% ipython --no-banner

In [1]: import numpy as np

In [2]: import numpy.linalg as la

In [3]: np.set_printoptions(precision=3, suppress=True, linewidth=140, floatmode="fixed")

In [4]: C = np.sign(np.array([[-2, 3, 0, 1], [-1, 1, 2, -2], [2, -3, 2, 0], [0, -3, -1, -1]]))

In [5]: out = (np.tril(C, -1) + np.eye(4)) @ (np.triu(C, 1) + np.eye(4))

In [6]: evals = np.array([-7, -5, -6, -4])

In [7]: E = np.rint(out * evals @ la.inv(out)) + 0

In [8]: print(E)
[[  0.000  10.000   3.000   5.000]
 [ -6.000 -18.000  -5.000  -6.000]
 [  6.000  12.000  -1.000   6.000]
 [  2.000   6.000   4.000  -3.000]]

In [9]: np.allclose(E @ E.T, E.T @ E)
Out[9]: False

In [10]: (E + E.T) / 2
Out[10]: 
array([[  0.000,   2.000,   4.500,   3.500],
       [  2.000, -18.000,   3.500,   0.000],
       [  4.500,   3.500,  -1.000,   5.000],
       [  3.500,   0.000,   5.000,  -3.000]])

In [11]: print(np.allclose(E, E.T))
False

In [12]: E @ E
Out[12]: 
array([[ -32.000, -114.000,  -33.000,  -57.000],
       [  66.000,  168.000,   53.000,   66.000],
       [ -66.000, -132.000,  -17.000,  -66.000],
       [ -18.000,  -58.000,  -40.000,    7.000]])

In [13]: data = np.loadtxt("m.csv", delimiter=",")

In [14]: print(data.round(3) + 0)
[[ 0.000  3.009  5.020]
 [ 0.019  2.978  5.000]
 [-0.034  3.004  4.983]
 [-0.004  2.992  5.024]
 [ 0.007  3.007  4.977]
 [-0.001  2.976  5.003]
 [ 0.018  2.973  4.988]
 [-0.022  3.017  5.004]
 [ 0.036  2.983  4.997]
 [-0.010  2.968  4.965]
 [-0.018  2.972  5.002]
 [ 0.017  2.969  5.005]
 [ 4.069  2.031  5.009]
 [ 3.982  1.987  5.012]
 [ 4.022  1.999  5.003]
 [ 3.994  1.988  5.015]
 [ 3.993  2.029  4.990]
 [ 4.016  2.007  5.006]
 [ 3.993  1.991  5.000]
 [ 4.024  2.005  4.973]
 [ 4.005  2.017  5.010]
 [ 4.032  2.046  5.010]
 [ 4.022  2.024  5.005]
 [ 3.990  1.975  5.003]]

In [15]: vec = np.array([4, 1, 3])

In [16]: rhs = data @ vec

In [17]: print(la.solve(data.T @ data, data.T @ rhs))
[4.000 1.000 3.000]

In [18]: la.lstsq(data, rhs)[0]
Out[18]: array([4.000, 1.000, 3.000])

In [19]: rng = np.random.default_rng(86)

In [20]: rhs = rhs + 0.1 * rng.normal(size=24)

In [21]: rhs
Out[21]: 
array([17.906, 18.031, 17.885, 18.122, 17.886, 18.033, 18.046, 17.955, 18.141, 17.690, 17.893, 18.033, 33.493, 32.961, 32.855, 33.129,
       33.143, 33.087, 33.136, 33.111, 33.079, 33.042, 33.021, 32.944])

In [22]: beta, *_ = la.lstsq(data, rhs)

In [23]: print(beta)
[3.865 0.415 3.347]

In [24]: [round(float(la.norm(la.solve(data.T @ data + lam * np.eye(3), data.T @ rhs))), 2) for lam in (0, 1, 10, 100)]
Out[24]: [5.13, 5.08, 4.93, 4.12]

In [25]: np.round(data.T @ (rhs - data @ beta), 3) + 0
Out[25]: array([0.000, 0.000, 0.000])
